In [1]: import numpy as np

In [2]: from numpy import linalg as LA

In [3]: np.set_printoptions(suppress=True, linewidth=120)

In [4]: feats = np.load("mat.npy")

In [5]: feats
Out[5]: 
array([[ 0.,  0.,  0.,  0.,  0.,  0., -1., -1., -1.,  5., -1.],
       [ 0.,  0.,  0.,  0.,  0.,  0., -4., -3.,  3., -4.,  4.],
       [ 0.,  0.,  0.,  0.,  0.,  0.,  1.,  2., -2., -5., -6.],
       [ 0.,  0.,  0.,  0.,  0.,  0., -8.,  3., -7.,  1.,  1.],
       [ 0.,  0.,  0.,  0.,  0.,  0.,  5., -3., -6., -8.,  9.],
       [ 0.,  0.,  0.,  0.,  0.,  0., -6., -3.,  0.,  9.,  5.],
       [-1., -4.,  1., -8.,  5., -6.,  0.,  0.,  0.,  0.,  0.],
       [-1., -3.,  2.,  3., -3., -3.,  0.,  0.,  0.,  0.,  0.],
       [-1.,  3., -2., -7., -6.,  0.,  0.,  0.,  0.,  0.,  0.],
       [ 5., -4., -5.,  1., -8.,  9.,  0.,  0.,  0.,  0.,  0.],
       [-1.,  4., -6.,  1.,  9.,  5.,  0.,  0.,  0.,  0.,  0.]])

In [6]: evals, evecs = LA.eigh(feats)

In [7]: np.round(evecs.T @ feats @ evecs, 2) + 0
Out[7]: 
array([[-16.82,   0.  ,   0.  ,   0.  ,   0.  ,   0.  ,   0.  ,   0.  ,   0.  ,   0.  ,   0.  ],
       [  0.  , -14.08,   0.  ,   0.  ,   0.  ,   0.  ,   0.  ,   0.  ,   0.  ,   0.  ,   0.  ],
       [  0.  ,   0.  , -10.68,   0.  ,   0.  ,   0.  ,   0.  ,   0.  ,   0.  ,   0.  ,   0.  ],
       [  0.  ,   0.  ,   0.  ,  -7.39,   0.  ,   0.  ,   0.  ,   0.  ,   0.  ,   0.  ,   0.  ],
       [  0.  ,   0.  ,   0.  ,   0.  ,  -2.29,   0.  ,   0.  ,   0.  ,   0.  ,   0.  ,   0.  ],
       [  0.  ,   0.  ,   0.  ,   0.  ,   0.  ,   0.  ,   0.  ,   0.  ,   0.  ,   0.  ,   0.  ],
       [  0.  ,   0.  ,   0.  ,   0.  ,   0.  ,   0.  ,   2.29,   0.  ,   0.  ,   0.  ,   0.  ],
       [  0.  ,   0.  ,   0.  ,   0.  ,   0.  ,   0.  ,   0.  ,   7.39,   0.  ,   0.  ,   0.  ],
       [  0.  ,   0.  ,   0.  ,   0.  ,   0.  ,   0.  ,   0.  ,   0.  ,  10.68,   0.  ,   0.  ],
       [  0.  ,   0.  ,   0.  ,   0.  ,   0.  ,   0.  ,   0.  ,   0.  ,   0.  ,  14.08,   0.  ],
       [  0.  ,   0.  ,   0.  ,   0.  ,   0.  ,   0.  ,   0.  ,   0.  ,   0.  ,   0.  ,  16.82]])

In [8]: np.round(LA.svd(feats, compute_uv=False), 2) + 0
Out[8]: array([16.82, 16.82, 14.08, 14.08, 10.68, 10.68,  7.39,  7.39,  2.29,  2.29,  0.  ])

In [9]: np.unique(evals.round(6) + 0, return_counts=True)[1]
Out[9]: array([1, 1, 1, 1, 1, 1, 1, 1, 1, 1, 1])

In [10]: [round(float(LA.det(feats[:i, :i])), 2) + 0 for i in range(1, 12)]
Out[10]: [0.0, 0.0, 0.0, 0.0, 0.0, 0.0, 0.0, 0.0, 0.0, 0.0, 0.0]

In [11]: LA.matrix_rank(feats, rtol=0.1)
Out[11]: np.int64(10)

In [12]: r = LA.matrix_rank(feats)

In [13]: r
Out[13]: np.int64(10)

In [14]: N = LA.svd(feats)[2][r:].T

In [15]: np.round(feats @ N, 2) + 0
Out[15]: 
array([[0.],
       [0.],
       [0.],
       [0.],
       [0.],
       [0.],
       [0.],
       [0.],
       [0.],
       [0.],
       [0.]])

In [16]: np.allclose(feats @ N, 0)
Out[16]: True

In [17]: N.shape
Out[17]: (11, 1)

In [18]: np.round(feats @ LA.pinv(feats) @ feats, 2) + 0
Out[18]: 
array([[ 0.,  0.,  0.,  0.,  0.,  0., -1., -1., -1.,  5., -1.],
       [ 0.,  0.,  0.,  0.,  0.,  0., -4., -3.,  3., -4.,  4.],
       [ 0.,  0.,  0.,  0.,  0.,  0.,  1.,  2., -2., -5., -6.],
       [ 0.,  0.,  0.,  0.,  0.,  0., -8.,  3., -7.,  1.,  1.],
       [ 0.,  0.,  0.,  0.,  0.,  0.,  5., -3., -6., -8.,  9.],
       [ 0.,  0.,  0.,  0.,  0.,  0., -6., -3.,  0.,  9.,  5.],
       [-1., -4.,  1., -8.,  5., -6.,  0.,  0.,  0.,  0.,  0.],
       [-1., -3.,  2.,  3., -3., -3.,  0.,  0.,  0.,  0.,  0.],
       [-1.,  3., -2., -7., -6.,  0.,  0.,  0.,  0.,  0.,  0.],
       [ 5., -4., -5.,  1., -8.,  9.,  0.,  0.,  0.,  0.,  0.],
       [-1.,  4., -6.,  1.,  9.,  5.,  0.,  0.,  0.,  0.,  0.]])

In [19]: LA.lstsq(feats[:-1].T, feats[-1])[2]
Out[19]: np.int32(9)

In [20]: m1 = np.loadtxt("block19.csv", delimiter=",")

In [21]: m1
Out[21]: 
array([[-0.18,  0.58,  0.97, -0.89,  0.22, -0.59,  0.23],
       [ 0.35,  0.79,  0.88,  0.13,  0.98, -0.56,  0.53],
       [-0.91, -0.22, -0.34, -0.98, -0.32, -0.54,  0.82],
       [-0.65, -0.16,  0.68, -0.64, -0.62, -0.32,  0.22],
       [-0.04, -0.35, -0.95, -0.44, -0.26,  0.33,  0.14],
       [-0.97,  0.14, -0.69, -0.98,  0.91, -0.79,  0.98],
       [ 0.86,  0.88,  0.6 ,  0.94,  1.  , -0.31,  0.4 ],
       [ 0.92,  0.54,  0.99,  0.98,  0.16,  0.24, -0.9 ],
       [ 0.8 ,  0.95,  0.99, -0.98,  0.9 , -0.7 ,  0.01],
       [ 0.6 ,  0.56,  1.  ,  0.8 , -0.28, -0.32, -0.77],
       [-0.93,  0.68,  1.  ,  0.45,  0.48, -0.95,  0.52],
       [ 0.24,  0.57, -0.4 , -0.16,  0.96, -0.28,  0.61],
       [ 0.96,  0.79,  0.16,  1.  ,  1.  ,  0.24, -0.25],
       [-0.5 , -0.42,  0.6 ,  0.3 , -0.81, -0.01, -0.22],
       [-0.1 ,  0.09,  0.18,  0.28,  0.43, -0.12,  0.19],
       [ 0.3 , -0.6 , -0.97, -0.89, -0.97,  0.64, -0.6 ],
       [ 0.98, -0.05,  0.57,  0.54, -0.98,  0.8 , -0.99],
       [-0.19,  0.87,  0.96, -0.34,  1.  , -0.81,  0.84],
       [-0.87,  0.24, -0.99, -0.49,  1.  , -0.57,  0.99],
       [ 0.92, -0.55, -1.  , -0.71, -0.97,  0.89, -0.89],
       [-0.89,  0.18,  0.99, -0.98, -0.78, -0.76,  0.52],
       [-0.35,  0.56, -0.77, -1.  ,  0.71, -0.51,  0.82],
       [ 0.89,  0.49,  0.98,  1.  ,  0.98,  0.24, -0.73],
       [ 0.54,  0.3 ,  0.92,  0.98,  0.71,  0.  , -0.45],
       [ 0.26, -0.97, -1.  , -0.2 , -0.99,  0.96, -0.62],
       [-0.46,  0.09,  0.11,  0.98,  0.98, -0.29,  0.69],
       [ 0.75, -0.3 , -1.  , -0.84,  0.97,  0.83,  0.8 ],
       [-0.2 ,  0.36, -0.15, -0.97,  0.17, -0.35,  0.47],
       [ 0.82,  0.72, -0.98,  0.35,  1.  ,  0.11,  0.69],
       [-0.41,  0.  , -0.98, -0.77,  0.83, -0.08,  0.79],
       [ 0.72,  0.59, -0.99, -1.  , -0.4 ,  0.13,  0.26],
       [ 0.9 ,  0.34,  0.86,  0.94, -0.06,  0.41, -0.86],
       [-0.72,  0.69,  0.94,  0.83,  1.  , -0.81,  0.92],
       [ 0.14,  0.81,  0.58, -0.9 ,  0.97, -0.63,  0.73],
       [ 0.95, -0.02, -1.  ,  1.  ,  1.  ,  0.84, -0.14]])

In [22]: Ac = m1 - m1.mean(axis=0)

In [23]: evecs = LA.svd(Ac)[2][:4]

In [24]: out = Ac - Ac @ evecs.T @ evecs

In [25]: np.round(out.std(axis=0), 2)
Out[25]: array([0.07, 0.16, 0.11, 0.07, 0.13, 0.12, 0.15])

In [26]: round(float(LA.norm(out) / LA.norm(Ac)), 2)
Out[26]: 0.18

In [27]: Ac = (m1 - m1.mean(axis=0)) / m1.std(axis=0)

In [28]: np.argwhere(np.abs(Ac) > 2)
Out[28]: array([[24,  1]])

In [29]: beta = LA.lstsq(np.delete(Ac, 2, axis=1), Ac[:, 2])[0]

In [30]: np.abs(beta).argmax()
Out[30]: np.int64(4)

In [31]: beta.round(2)
Out[31]: array([ 0.34, -0.11,  0.38, -0.16, -1.23, -0.52])

In [32]: np.round(1 - np.var(Ac[:, 2] - np.delete(Ac, 2, axis=1) @ beta), 2)
Out[32]: np.float64(0.75)

In [33]: vec = np.array([1, -2, 1, 0, -1, 1, -1])

In [34]: h1 = np.maximum(m1 @ vec, 0)

In [35]: np.round(m1.T @ h1, 2)
Out[35]: array([ 14.  ,  -5.46,   0.13,   3.24, -15.18,  13.41, -17.57])

In [36]: np.flatnonzero(h1 > 1e-9)
Out[36]: array([ 3,  4,  7,  9, 13, 15, 16, 19, 22, 23, 24, 31])

In [37]: h1.round(2)
Out[37]: 
array([0.  , 0.  , 0.  , 0.43, 0.16, 0.  , 0.  , 1.81, 0.  , 1.21, 0.  , 0.  , 0.  , 1.96, 0.  , 2.74, 4.42, 0.  ,
       0.  , 3.77, 0.  , 0.  , 0.88, 0.6 , 3.77, 0.  , 0.  , 0.  , 0.  , 0.  , 0.  , 2.41, 0.  , 0.  , 0.  ])

In [38]: K = np.loadtxt("a.csv", delimiter=",")

In [39]: K.round(2) + 0
Out[39]: 
array([[-1.42, -2.07,  1.21,  0.4 , -0.37,  0.81, -0.52],
       [ 1.83,  0.22, -0.58, -1.44, -0.42,  1.67, -0.48],
       [-0.84, -2.08,  1.06, -0.09, -0.53,  1.43, -0.71],
       [ 1.98,  1.59, -1.16, -1.05,  0.04,  0.31,  0.12],
       [ 1.9 ,  1.74, -1.2 , -0.93,  0.11,  0.07,  0.21],
       [ 1.13,  2.11, -1.14, -0.14,  0.46, -1.16,  0.63],
       [ 2.04,  1.34, -1.08, -1.2 , -0.07,  0.65, -0.02],
       [-1.53,  0.31,  0.28,  1.4 ,  0.53, -1.95,  0.64],
       [-2.05, -1.31,  1.07,  1.21,  0.08, -0.69,  0.04],
       [-2.04, -1.38,  1.1 ,  1.17,  0.05, -0.6 ,  0.  ],
       [ 1.49, -0.37, -0.25, -1.39, -0.54,  1.98, -0.66]])

In [40]: W = np.array([[1, 5], [8, 2], [3, 3], [5, 4], [9, 4], [0, 6], [9, 1]])

In [41]: beta = np.array([-2, 2])

In [42]: H = np.maximum(K @ W + beta, 0)

In [43]: np.round((H > 0).mean(axis=0), 2)
Out[43]: array([0.45, 0.64])

In [44]: (H > 0).astype(int)
Out[44]: 
array([[0, 0],
       [0, 1],
       [0, 1],
       [1, 1],
       [1, 1],
       [1, 1],
       [1, 1],
       [1, 0],
       [0, 0],
       [0, 0],
       [0, 1]])

In [45]: basis = np.array([[-2, -3, 2], [2, 3, 3]])

In [46]: W @ basis
Out[46]: 
array([[  8,  12,  17],
       [-12, -18,  22],
       [  0,   0,  15],
       [ -2,  -3,  22],
       [-10, -15,  30],
       [ 12,  18,  18],
       [-16, -24,  21]])

In [47]: (H @ basis).round(6).argmax(axis=1)
Out[47]: array([0, 1, 1, 2, 2, 2, 2, 2, 0, 0, 1])
